$ python3 -q
>>> import numpy as np
>>> np.set_printoptions(precision=3, suppress=True, linewidth=160)
>>> tidy = lambda a: np.round(a, 3) + 0
>>> rng = np.random.default_rng(60339)
>>> data = np.eye(4, dtype=int)[rng.permutation(4)]
>>> data
array([[0, 0, 0, 1],
       [0, 1, 0, 0],
       [0, 0, 1, 0],
       [1, 0, 0, 0]])
>>> np.linalg.matrix_power(data, 2)
array([[1, 0, 0, 0],
       [0, 1, 0, 0],
       [0, 0, 1, 0],
       [0, 0, 0, 1]])
>>> data.sum(axis=1)
array([1, 1, 1, 1])
>>> data @ np.ones(4)
array([1., 1., 1., 1.])
>>> np.linalg.matrix_power(data, 100)
array([[1, 0, 0, 0],
       [0, 1, 0, 0],
       [0, 0, 1, 0],
       [0, 0, 0, 1]])
>>> pr = np.eye(4)[3]
>>> for _ in range(3):
...     pr = pr @ data
...     print(pr.round(3))
... 
[1. 0. 0. 0.]
[0. 0. 0. 1.]
[1. 0. 0. 0.]
>>> x0 = np.array([2, 3, 3, 0])
>>> 4 - np.linalg.matrix_rank(data - np.eye(4), tol=1e-8)
np.int64(3)
>>> tidy(np.abs(np.linalg.eigvals(data)))
array([1., 1., 1., 1.])
>>> [p for p in range(1, 25) if np.allclose(np.linalg.matrix_power(data, p), np.eye(4))]
[2, 4, 6, 8, 10, 12, 14, 16, 18, 20, 22, 24]
>>> tidy(np.linalg.inv(data))
array([[0., 0., 0., 1.],
       [0., 1., 0., 0.],
       [0., 0., 1., 0.],
       [1., 0., 0., 0.]])
>>> tidy(np.sort(np.abs(np.degrees(np.angle(np.linalg.eigvals(data))))))
array([  0.,   0.,   0., 180.])
>>> tidy(np.linalg.det(data))
np.float64(-1.0)
>>> lab = rng.permutation(4)
>>> M2 = data[:, lab] * rng.choice([-1, 1], 4)
>>> M2
array([[-1,  0,  0,  0],
       [ 0,  0,  1,  0],
       [ 0,  1,  0,  0],
       [ 0,  0,  0,  1]])
>>> Uu, _, Vh = np.linalg.svd(data.T @ M2)
>>> lab
array([3, 2, 1, 0])
>>> tidy(np.linalg.lstsq(data, M2)[0])
array([[ 0.,  0.,  0.,  1.],
       [ 0.,  0.,  1.,  0.],
       [ 0.,  1.,  0.,  0.],
       [-1.,  0.,  0.,  0.]])
>>> x0 = np.array([1, 1, 1, 0])
>>> tidy(np.linalg.inv(M2))
array([[-1.,  0.,  0.,  0.],
       [ 0.,  0.,  1.,  0.],
       [ 0.,  1.,  0.,  0.],
       [ 0.,  0.,  0.,  1.]])
>>> tidy(np.linalg.det(M2))
np.float64(1.0)
>>> E = np.load("data.npy")
>>> E
array([[ 0,  0,  0,  3,  1],
       [ 0,  0,  2,  2,  0],
       [ 0, -2,  0,  1,  0],
       [-3, -2, -1,  0,  0],
       [-1,  0,  0,  0,  0]])
>>> f = np.array([7, 6])
>>> np.array([np.convolve(row, f, "same") for row in E])
array([[  0,   0,   0,  21,  25],
       [  0,   0,  14,  26,  12],
       [  0, -14, -12,   7,   6],
       [-21, -32, -19,  -6,   0],
       [ -7,  -6,   0,   0,   0]])
>>> np.cross(E[4, :3], E[1, :3])
array([0, 2, 0])
>>> np.convolve(E[4], f)
array([-7, -6,  0,  0,  0,  0])
>>> np.polyval(f, E[4])
array([-1,  6,  6,  6,  6])
